% python3 -q
>>> import numpy as np
>>> np.set_printoptions(suppress=True, linewidth=160)
>>> rnd = lambda a: np.round(a, 2) + 0
>>> mat = np.loadtxt("run4.csv", delimiter=",")
>>> mat
array([[ 0.5,  1. ,  0.3, -1.3, -0.4,  0.3,  1.6, -0.9,  0.3, -1.1, -0.1,  0.8, -0.9,  0.1],
       [-0.1, -1.2, -0.1, -0.5, -2.6, -1.2,  0.1, -0.3,  0.1,  0.5, -0.7, -0.5, -1. , -0.1],
       [ 0.9,  2.5,  1.8,  0.1, -0.3,  0.5, -0.3,  0.8,  0.4, -0.7, -0.3,  0.1,  0.9, -2. ],
       [-0.5, -1. ,  1.9,  0.6, -0.1,  0.3,  1.5, -0.9,  1.1, -1.1, -0.1, -0.8, -1. , -0.3],
       [-0.2,  3.4,  0.7, -2.1, -1.1,  0.2,  1.4, -1.1,  0.4,  1. ,  1.3, -0.7,  0.3,  1.4],
       [-1.9, -1.2,  0.6, -0.5,  1.8,  0.8, -1.6,  1.1, -1.3, -1.1,  0.6, -2.2,  0.2, -0.4],
       [-0.6,  0.2,  2.1,  0.3, -0.9,  0. ,  0.9, -1.2,  0.5,  0. , -0.6, -0.7, -0.7,  0.5],
       [ 0.2, -0.1, -0.3,  0.2,  1.5,  0.3,  0. ,  0.4,  2.9,  0.6, -0.9, -0.3,  0.7,  0.3],
       [ 0.3, -1.1,  1.8, -2. , -0.3, -1.3, -0.3,  1.9,  0.6, -0.1,  0.5, -0.4, -2.1,  0.3],
       [-0.5,  0.4,  0.2,  1.5, -0.4,  0.2,  0.8, -0.4,  0.3,  0.5, -1.5,  0.8, -0.5,  1.9],
       [-1.2, -0.3, -0.4,  0.3, -1.2,  0.5,  1.1,  0.3,  1.6, -0.3,  1.9, -0.3, -0.2,  0.5],
       [-0.3,  0.3, -0.6, -2.2,  0.3, -0.7, -0.3, -0.7,  0. ,  1.9, -1. ,  1.1,  0.6, -0.7]])
>>> A2 = mat / np.sqrt((mat ** 2).mean(axis=1, keepdims=True))
>>> np.linalg.matrix_rank(A2) == np.linalg.matrix_rank(mat)
np.True_
>>> rnd(np.linalg.norm(A2, axis=1))
array([3.74, 3.74, 3.74, 3.74, 3.74, 3.74, 3.74, 3.74, 3.74, 3.74, 3.74, 3.74])
>>> M = np.load("mat.npy")
>>> M
array([[  1,  -2,   4,  -8],
       [  1,  -1,   1,  -1],
       [  1,   0,   0,   0],
       [  1,   1,   1,   1],
       [  1,   2,   4,   8],
       [  1,   3,   9,  27],
       [  1,   4,  16,  64],
       [  1,   5,  25, 125]])
>>> round(np.log10(np.linalg.cond(M)))
2
>>> np.linalg.matrix_rank(M, rtol=0.1)
np.int64(1)
>>> J = np.loadtxt("layer15.csv", delimiter=",")
>>> J
array([[ 1.,  2., -2., -2.,  1.,  0.,  2.,  5.,  2.],
       [-1., -2.,  0.,  2.,  3.,  1.,  4.,  2.,  1.],
       [-2., -2.,  0.,  2.,  5.,  4.,  2.,  5.,  2.],
       [-2., -1., -1., -1.,  2.,  2.,  0.,  3.,  3.],
       [ 0.,  0.,  0.,  0., -1.,  2.,  1., -2.,  0.],
       [ 0.,  0.,  0.,  0.,  0.,  0.,  1., -2.,  2.],
       [ 0.,  0.,  0.,  0.,  2.,  0.,  2., -2.,  1.],
       [ 0.,  0.,  0.,  0.,  2.,  0.,  1.,  0.,  2.],
       [ 0.,  0.,  0.,  0.,  1.,  1.,  0.,  2.,  2.]])
>>> rnd(np.abs(np.linalg.eigvals(J)).max())
np.float64(3.04)
>>> r0 = np.array([1, 1, 3])
>>> rnd(np.polyval(r0, mat[5]))
array([4.71, 3.24, 3.96, 2.75, 8.04, 4.44, 3.96, 5.31, 3.39, 3.11, 3.96, 5.64, 3.24, 2.76])
>>> rnd(np.convolve(mat[5], r0))
array([-1.9, -3.1, -6.3, -3.5,  3.1,  1.1,  4.6,  1.9, -5. ,  0.9, -4.4, -4.9, -0.2, -6.8,  0.2, -1.2])
>>> A2 = J / np.sqrt((J ** 2).mean(axis=1, keepdims=True))
>>> rnd(np.linalg.norm(A2, axis=1))
array([3., 3., 3., 3., 3., 3., 3., 3., 3.])
>>> np.linalg.matrix_rank(J - J.mean(axis=1, keepdims=True))
np.int64(8)
>>> blk = np.stack([J, 3 * J, J[::-1]])
>>> np.einsum("bij,cij->bc", blk, blk)
array([[ 257.,  771.,   76.],
       [ 771., 2313.,  228.],
       [  76.,  228.,  257.]])
>>> blk.shape
(3, 9, 9)
>>> blk.sum(axis=0)
array([[  4.,   8.,  -8.,  -8.,   5.,   1.,   8.,  22.,  10.],
       [ -4.,  -8.,   0.,   8.,  14.,   4.,  17.,   8.,   6.],
       [ -8.,  -8.,   0.,   8.,  22.,  16.,  10.,  18.,   9.],
       [ -8.,  -4.,  -4.,  -4.,   8.,   8.,   1.,  10.,  14.],
       [  0.,   0.,   0.,   0.,  -5.,  10.,   5., -10.,   0.],
       [ -2.,  -1.,  -1.,  -1.,   2.,   2.,   4.,  -5.,  11.],
       [ -2.,  -2.,   0.,   2.,  13.,   4.,  10.,  -3.,   6.],
       [ -1.,  -2.,   0.,   2.,  11.,   1.,   8.,   2.,   9.],
       [  1.,   2.,  -2.,  -2.,   5.,   4.,   2.,  13.,  10.]])
>>> rnd(np.linalg.det(blk))
array([    48., 944784.,     48.])
>>> arr = np.load("arr.npy")
>>> arr
array([[ 0,  0,  0,  0,  0,  0,  1,  0,  0,  0,  0,  0],
       [ 0,  0,  2,  0,  1,  0, -2,  0,  0,  0,  0,  0],
       [ 0,  0, -1, -1,  1,  0,  0,  0,  0,  0,  2,  0],
       [ 0,  0,  0,  0,  2,  0,  0,  0,  0,  0,  0,  0],
       [ 0,  1,  0,  0,  0,  0,  0,  0,  0,  0,  0,  0]])
>>> # columns 0 and 5 are equal
>>> ang = np.radians(135)
>>> r_ = np.eye(12)
>>> r_[10, 10] = r_[11, 11] = np.cos(ang)
>>> r_[10, 11], r_[11, 10] = -np.sin(ang), np.sin(ang)
>>> rnd(r_)
array([[ 1.  ,  0.  ,  0.  ,  0.  ,  0.  ,  0.  ,  0.  ,  0.  ,  0.  ,  0.  ,  0.  ,  0.  ],
       [ 0.  ,  1.  ,  0.  ,  0.  ,  0.  ,  0.  ,  0.  ,  0.  ,  0.  ,  0.  ,  0.  ,  0.  ],
       [ 0.  ,  0.  ,  1.  ,  0.  ,  0.  ,  0.  ,  0.  ,  0.  ,  0.  ,  0.  ,  0.  ,  0.  ],
       [ 0.  ,  0.  ,  0.  ,  1.  ,  0.  ,  0.  ,  0.  ,  0.  ,  0.  ,  0.  ,  0.  ,  0.  ],
       [ 0.  ,  0.  ,  0.  ,  0.  ,  1.  ,  0.  ,  0.  ,  0.  ,  0.  ,  0.  ,  0.  ,  0.  ],
       [ 0.  ,  0.  ,  0.  ,  0.  ,  0.  ,  1.  ,  0.  ,  0.  ,  0.  ,  0.  ,  0.  ,  0.  ],
       [ 0.  ,  0.  ,  0.  ,  0.  ,  0.  ,  0.  ,  1.  ,  0.  ,  0.  ,  0.  ,  0.  ,  0.  ],
       [ 0.  ,  0.  ,  0.  ,  0.  ,  0.  ,  0.  ,  0.  ,  1.  ,  0.  ,  0.  ,  0.  ,  0.  ],
       [ 0.  ,  0.  ,  0.  ,  0.  ,  0.  ,  0.  ,  0.  ,  0.  ,  1.  ,  0.  ,  0.  ,  0.  ],
       [ 0.  ,  0.  ,  0.  ,  0.  ,  0.  ,  0.  ,  0.  ,  0.  ,  0.  ,  1.  ,  0.  ,  0.  ],
       [ 0.  ,  0.  ,  0.  ,  0.  ,  0.  ,  0.  ,  0.  ,  0.  ,  0.  ,  0.  , -0.71, -0.71],
       [ 0.  ,  0.  ,  0.  ,  0.  ,  0.  ,  0.  ,  0.  ,  0.  ,  0.  ,  0.  ,  0.71, -0.71]])
>>> A2 = arr @ r_.T
>>> rnd(np.linalg.svd(arr, compute_uv=False)), rnd(np.linalg.svd(A2, compute_uv=False))
(array([3.18, 2.83, 1.57, 1.  , 0.63]), array([3.18, 2.83, 1.57, 1.  , 0.63]))
>>> rnd(np.abs(A2 - arr).max(axis=0))
array([0.  , 0.  , 0.  , 0.  , 0.  , 0.  , 0.  , 0.  , 0.  , 0.  , 3.41, 1.41])
>>> blk = np.stack([r_, -3 * r_, r_[::-1]])
>>> rnd(np.linalg.norm(blk, axis=(1, 2)))
array([ 3.46, 10.39,  3.46])
>>> (blk @ r_.T).shape
(3, 12, 12)
>>> rnd(blk.sum(axis=0))
array([[-2.  ,  0.  ,  0.  ,  0.  ,  0.  ,  0.  ,  0.  ,  0.  ,  0.  ,  0.  ,  0.71, -0.71],
       [ 0.  , -2.  ,  0.  ,  0.  ,  0.  ,  0.  ,  0.  ,  0.  ,  0.  ,  0.  , -0.71, -0.71],
       [ 0.  ,  0.  , -2.  ,  0.  ,  0.  ,  0.  ,  0.  ,  0.  ,  0.  ,  1.  ,  0.  ,  0.  ],
       [ 0.  ,  0.  ,  0.  , -2.  ,  0.  ,  0.  ,  0.  ,  0.  ,  1.  ,  0.  ,  0.  ,  0.  ],
       [ 0.  ,  0.  ,  0.  ,  0.  , -2.  ,  0.  ,  0.  ,  1.  ,  0.  ,  0.  ,  0.  ,  0.  ],
       [ 0.  ,  0.  ,  0.  ,  0.  ,  0.  , -2.  ,  1.  ,  0.  ,  0.  ,  0.  ,  0.  ,  0.  ],
       [ 0.  ,  0.  ,  0.  ,  0.  ,  0.  ,  1.  , -2.  ,  0.  ,  0.  ,  0.  ,  0.  ,  0.  ],
       [ 0.  ,  0.  ,  0.  ,  0.  ,  1.  ,  0.  ,  0.  , -2.  ,  0.  ,  0.  ,  0.  ,  0.  ],
       [ 0.  ,  0.  ,  0.  ,  1.  ,  0.  ,  0.  ,  0.  ,  0.  , -2.  ,  0.  ,  0.  ,  0.  ],
       [ 0.  ,  0.  ,  1.  ,  0.  ,  0.  ,  0.  ,  0.  ,  0.  ,  0.  , -2.  ,  0.  ,  0.  ],
       [ 0.  ,  1.  ,  0.  ,  0.  ,  0.  ,  0.  ,  0.  ,  0.  ,  0.  ,  0.  ,  1.41,  1.41],
       [ 1.  ,  0.  ,  0.  ,  0.  ,  0.  ,  0.  ,  0.  ,  0.  ,  0.  ,  0.  , -1.41,  1.41]])
>>> np.linalg.matrix_rank(blk.reshape(3, -1))
np.int64(2)
>>> r0 = np.array([1, 3])
>>> np.cross(M[0, :3], M[4, :3])
array([-16,   0,   4])
>>> np.array([np.convolve(row, r0, "same") for row in M])
array([[  1,   1,  -2,   4],
       [  1,   2,  -2,   2],
       [  1,   3,   0,   0],
       [  1,   4,   4,   4],
       [  1,   5,  10,  20],
       [  1,   6,  18,  54],
       [  1,   7,  28, 112],
       [  1,   8,  40, 200]])
>>> np.polyval(r0, M[0])
array([ 4,  1,  7, -5])
>>> rng = np.random.default_rng(66)
>>> A2 = arr + rng.integers(-2, 3, (5, 2)) @ rng.integers(-2, 3, (2, 12))
>>> A2
array([[ 2,  4, -2, -8,  8,  2,  5, -2,  4,  2,  8, -2],
       [-3, -2, -1,  0,  1,  1, -4, -1,  2, -3,  0, -3],
       [ 4,  2,  4,  1, -1, -2,  2,  2, -4,  4,  0,  5],
       [ 1,  2, -1, -4,  6,  1,  2, -1,  2,  1,  4, -1],
       [ 4,  5,  2, -4,  4,  0,  4,  0,  0,  4,  4,  2]])
>>> np.linalg.matrix_rank(A2 - arr, tol=1e-8)
np.int64(2)
>>> A2 - arr
array([[ 2,  4, -2, -8,  8,  2,  4, -2,  4,  2,  8, -2],
       [-3, -2, -3,  0,  0,  1, -2, -1,  2, -3,  0, -3],
       [ 4,  2,  5,  2, -2, -2,  2,  2, -4,  4, -2,  5],
       [ 1,  2, -1, -4,  4,  1,  2, -1,  2,  1,  4, -1],
       [ 4,  4,  2, -4,  4,  0,  4,  0,  0,  4,  4,  2]])
>>> rnd(np.linalg.svd(A2 - arr, compute_uv=False))
array([20.4 , 14.49,  0.  ,  0.  ,  0.  ])
>>> blk = np.stack([arr, -1 * arr, arr[::-1]])
>>> np.linalg.matrix_rank(blk)
array([5, 5, 5])
>>> A2 = np.array([[2, 1, -2, 0, -3, -1, 1, 1],
...     [0, -2, 3, -1, -1, -2, -1, 0],
...     [-2, 0, 1, 0, 3, 1, 0, 3],
...     [-2, 3, 2, 1, -2, -1, -3, -2],
...     [-1, 0, -2, -3, -1, 1, 1, 2],
...     [1, 1, 3, 2, 3, 2, -2, 2],
...     [-3, -1, 3, 2, 3, 2, -3, 3],
...     [-1, -2, 3, -2, -2, 0, -2, -3]])
>>> m1 = np.tril(A2)
>>> m1
array([[ 2,  0,  0,  0,  0,  0,  0,  0],
       [ 0, -2,  0,  0,  0,  0,  0,  0],
       [-2,  0,  1,  0,  0,  0,  0,  0],
       [-2,  3,  2,  1,  0,  0,  0,  0],
       [-1,  0, -2, -3, -1,  0,  0,  0],
       [ 1,  1,  3,  2,  3,  2,  0,  0],
       [-3, -1,  3,  2,  3,  2, -3,  0],
       [-1, -2,  3, -2, -2,  0, -2, -3]])
>>> [int(np.linalg.matrix_rank(np.linalg.matrix_power(m1, p))) for p in range(1, 9)]
[8, 8, 8, 8, 8, 8, 8, 8]
>>> np.prod(np.diag(m1)), rnd(np.linalg.det(m1))
(np.int64(72), np.float64(72.0))
>>> rnd(np.sort(np.linalg.eigvals(m1)))
array([-3., -3., -2., -1.,  1.,  1.,  2.,  2.])
>>> x0 = np.array([1, 0, 1, 1, 1, 0, 1, 3])
>>> y = m1 @ x0
>>> y
array([  2,   0,  -1,   1,  -7,   9,   2, -13])
>>> rnd(np.linalg.solve(m1, m1[:, 7]))
array([0., 0., 0., 0., 0., 0., 0., 1.])
>>> rnd(np.linalg.solve(m1, 5 * y))
array([ 5.,  0.,  5.,  5.,  5.,  0.,  5., 15.])
>>> rnd(np.linalg.solve(m1, y))
array([1., 0., 1., 1., 1., 0., 1., 3.])
>>> r0 = np.array([-2, -1, 0, 2, -1, -3, 1, -2])
>>> A2 = m1 + np.outer(r0, np.eye(8)[4])
>>> np.linalg.matrix_rank(A2 - m1)
np.int64(1)
>>> rnd(np.linalg.det(A2) / np.linalg.det(m1)), rnd(1 + np.linalg.solve(m1, r0)[4])
(np.float64(-0.5), np.float64(-0.5))
>>> A2 = m1[0, 0] * m1[1:] - np.outer(m1[1:, 0], m1[0])
>>> A2
array([[ 0, -4,  0,  0,  0,  0,  0,  0],
       [ 0,  0,  2,  0,  0,  0,  0,  0],
       [ 0,  6,  4,  2,  0,  0,  0,  0],
       [ 0,  0, -4, -6, -2,  0,  0,  0],
       [ 0,  2,  6,  4,  6,  4,  0,  0],
       [ 0, -2,  6,  4,  6,  4, -6,  0],
       [ 0, -4,  6, -4, -4,  0, -4, -6]])
>>> m1[:, 0] / m1[0, 0]
array([ 1. ,  0. , -1. , -1. , -0.5,  0.5, -1.5, -0.5])
>>> np.linalg.matrix_rank(A2), np.linalg.matrix_rank(m1)
(np.int64(7), np.int64(8))
>>> x0 = np.array([4, 3, 1, 2, 5, 5, 0, 2])
>>> np.einsum("ij,j->i", A2, x0)
array([-12,   2,  26, -26,  70,  58, -46])
>>> (A2 * x0).sum(axis=1)
array([-12,   2,  26, -26,  70,  58, -46])
>>> A2 * x0
array([[  0, -12,   0,   0,   0,   0,   0,   0],
       [  0,   0,   2,   0,   0,   0,   0,   0],
       [  0,  18,   4,   4,   0,   0,   0,   0],
       [  0,   0,  -4, -12, -10,   0,   0,   0],
       [  0,   6,   6,   8,  30,  20,   0,   0],
       [  0,  -6,   6,   8,  30,  20,   0,   0],
       [  0, -12,   6,  -8, -20,   0,   0, -12]])
>>> A2 @ np.ones(8)
array([ -4.,   2.,  12., -12.,  22.,  12., -16.])
>>> (A2 @ x0).argmax()
np.int64(4)
>>> np.linalg.norm(A2 @ x0) <= np.linalg.norm(A2, 2) * np.linalg.norm(x0) + 1e-9
np.True_
>>> feats = np.loadtxt("data.csv", delimiter=",")
>>> feats
array([[ 0.52,  0.82,  4.44,  0.03,  0.25,  1.39,  1.07, -0.59, -1.69,  0.9 , -0.09],
       [-0.97, -0.53,  0.92,  3.03,  0.36, -0.86,  0.1 , -2.57,  0.55, -0.97,  0.99],
       [-1.58, -1.36, -3.11,  2.55,  1.47, -0.49, -0.67, -0.52,  2.3 , -1.16,  2.64],
       [-0.66, -0.48, -1.01,  2.43, -0.65, -2.69, -0.51, -3.16,  0.82, -1.54, -0.92],
       [-2.22, -1.7 ,  1.48,  6.48, -3.34, -2.54, -0.06, -4.64,  0.84, -2.66,  1.8 ],
       [ 0.98,  0.8 ,  1.4 , -0.93, -2.05, -1.51,  0.09, -1.29, -1.35, -0.06, -3.07],
       [-0.67, -0.51, -1.86,  0.06,  3.17,  1.75, -0.13,  1.69,  1.41,  0.42,  2.75],
       [ 1.09,  1.15,  1.73, -2.58,  2.71,  2.29,  0.67,  1.73, -1.01,  1.77, -0.19],
       [ 0.97,  0.57,  0.45, -1.68, -2.73, -1.01, -0.07,  0.2 , -1.2 ,  0.1 , -2.6 ]])
>>> np.argsort(-np.linalg.norm(feats, axis=0).round(6), kind="stable")[:3]
array([3, 7, 4])
>>> np.linalg.cond(feats) > 100
np.True_
>>> U, sigma, Vh = np.linalg.svd(feats)
>>> vecs = Vh[:(sigma > 1e-8).sum()]
>>> x0 = feats[5] + 4 * feats[3] + rng.integers(2) * np.eye(11)[7]
>>> rnd(x0)
array([ -1.66,  -1.12,  -2.64,   8.79,  -4.65, -12.27,  -1.95, -12.93,   1.93,  -6.22,  -6.75])
>>> np.allclose(vecs.T @ vecs @ x0, x0)
False
>>> np.linalg.matrix_rank(np.vstack([feats, x0]))
np.int64(5)
>>> def softmax(z):
...     e = np.exp(z - z.max(axis=-1, keepdims=True))
...     return e / e.sum(axis=-1, keepdims=True)
... 
>>> rnd(softmax(J[4] + -3))
array([0.06, 0.06, 0.06, 0.06, 0.02, 0.47, 0.17, 0.01, 0.06])
>>> rnd(softmax(J).sum(axis=1))
array([1., 1., 1., 1., 1., 1., 1., 1., 1.])
>>> rnd(softmax(J[4]))
array([0.06, 0.06, 0.06, 0.06, 0.02, 0.47, 0.17, 0.01, 0.06])
>>> S = J @ J.T / np.sqrt(9)
>>> rnd(softmax(S + np.triu(np.full(S.shape, -np.inf), 1)))
array([[1.  , 0.  , 0.  , 0.  , 0.  , 0.  , 0.  , 0.  , 0.  ],
       [0.  , 1.  , 0.  , 0.  , 0.  , 0.  , 0.  , 0.  , 0.  ],
       [0.  , 0.  , 1.  , 0.  , 0.  , 0.  , 0.  , 0.  , 0.  ],
       [0.  , 0.  , 0.96, 0.03, 0.  , 0.  , 0.  , 0.  , 0.  ],
       [0.  , 0.02, 0.01, 0.01, 0.96, 0.  , 0.  , 0.  , 0.  ],
       [0.01, 0.07, 0.01, 0.03, 0.18, 0.7 , 0.  , 0.  , 0.  ],
       [0.  , 0.27, 0.05, 0.01, 0.03, 0.1 , 0.53, 0.  , 0.  ],
       [0.04, 0.16, 0.6 , 0.08, 0.  , 0.02, 0.04, 0.06, 0.  ],
       [0.06, 0.01, 0.84, 0.08, 0.  , 0.  , 0.  , 0.  , 0.01]])
>>> softmax(S).round(6).argmax(axis=1)
array([0, 2, 2, 2, 4, 5, 6, 2, 2])
>>> rnd(softmax(S)[4] @ J)
array([-0.04, -0.05, -0.01,  0.04, -0.38,  1.48,  1.14, -1.78,  0.47])
>>> rnd(softmax(S))
array([[1.  , 0.  , 0.  , 0.  , 0.  , 0.  , 0.  , 0.  , 0.  ],
       [0.  , 0.05, 0.95, 0.  , 0.  , 0.  , 0.  , 0.  , 0.  ],
       [0.  , 0.  , 1.  , 0.  , 0.  , 0.  , 0.  , 0.  , 0.  ],
       [0.  , 0.  , 0.96, 0.03, 0.  , 0.  , 0.  , 0.  , 0.  ],
       [0.  , 0.02, 0.  , 0.01, 0.71, 0.13, 0.1 , 0.02, 0.01],
       [0.01, 0.04, 0.01, 0.02, 0.11, 0.41, 0.29, 0.11, 0.02],
       [0.  , 0.25, 0.05, 0.01, 0.02, 0.09, 0.48, 0.09, 0.01],
       [0.04, 0.16, 0.59, 0.08, 0.  , 0.02, 0.04, 0.06, 0.02],
       [0.06, 0.01, 0.84, 0.08, 0.  , 0.  , 0.  , 0.  , 0.01]])
